% python3 -q
>>> import numpy as np
>>> np.set_printoptions(suppress=True, linewidth=120)
>>> rd = lambda a: np.round(a, 1) + 0
>>> E = np.loadtxt("layer13.csv", delimiter=",")
>>> print(E)
[[1.1 3.  4. ]
 [3.  0.1 1. ]
 [1.  3.  4.1]]
>>> Uu, sv, Vt = np.linalg.svd(E, full_matrices=False)
>>> print(np.allclose(Uu * sv @ Vt, E))
True
>>> blk = np.stack([E, 5 * E, E[::-1]])
>>> print(rd(np.linalg.det(blk)))
[  -1.1 -143.6    1.1]
>>> print(blk.shape)
(3, 3, 3)
>>> print(np.linalg.matrix_rank(blk))
[3 3 3]
>>> print(np.linalg.matrix_rank(blk.reshape(3, -1)))
2
>>> print(blk.sum(axis=0))
[[ 7.6 21.  28.1]
 [21.   0.7  7. ]
 [ 7.1 21.  28.6]]
>>> print(np.linalg.matrix_rank(E, rtol=0.1))
2
>>> print(np.argsort(-np.linalg.norm(E, axis=0).round(6), kind="stable")[:3])
[2 1 0]
>>> print(rd(np.abs(np.linalg.svd(E)[2][-1])))
[0.2 0.8 0.6]
>>> print([round(float(x), 1) for x in np.linalg.svd(E, compute_uv=False)[:3]])
[7.4, 2.7, 0.1]
>>> print(rd(np.linalg.det(E.T)))
-1.1
>>> print(np.kron(np.eye(2, dtype=int), E))
[[1.1 3.  4.  0.  0.  0. ]
 [3.  0.1 1.  0.  0.  0. ]
 [1.  3.  4.1 0.  0.  0. ]
 [0.  0.  0.  1.1 3.  4. ]
 [0.  0.  0.  3.  0.1 1. ]
 [0.  0.  0.  1.  3.  4.1]]
>>> print(np.einsum("ii->", E))
5.3
>>> arr = np.load("test15.npy")
>>> print(arr)
[[ 1 -2  2  0]
 [ 2  0  0  1]
 [-2  2 -2 -1]
 [ 2 -2  0  2]]
>>> other = arr / np.linalg.norm(arr, axis=1, keepdims=True)
>>> gram = other @ other.T
>>> print(rd(np.degrees(np.arccos(np.clip(gram[2, 3], -1, 1)))))
143.2
>>> print(np.argwhere(np.triu(np.abs(gram) > 0.95, 1)))
[]
>>> print(rd(gram[2]))
[-0.9 -0.6  1.  -0.8]
>>> print((gram - 2 * np.eye(4)).round(6).argmax(axis=1))
[3 3 1 1]
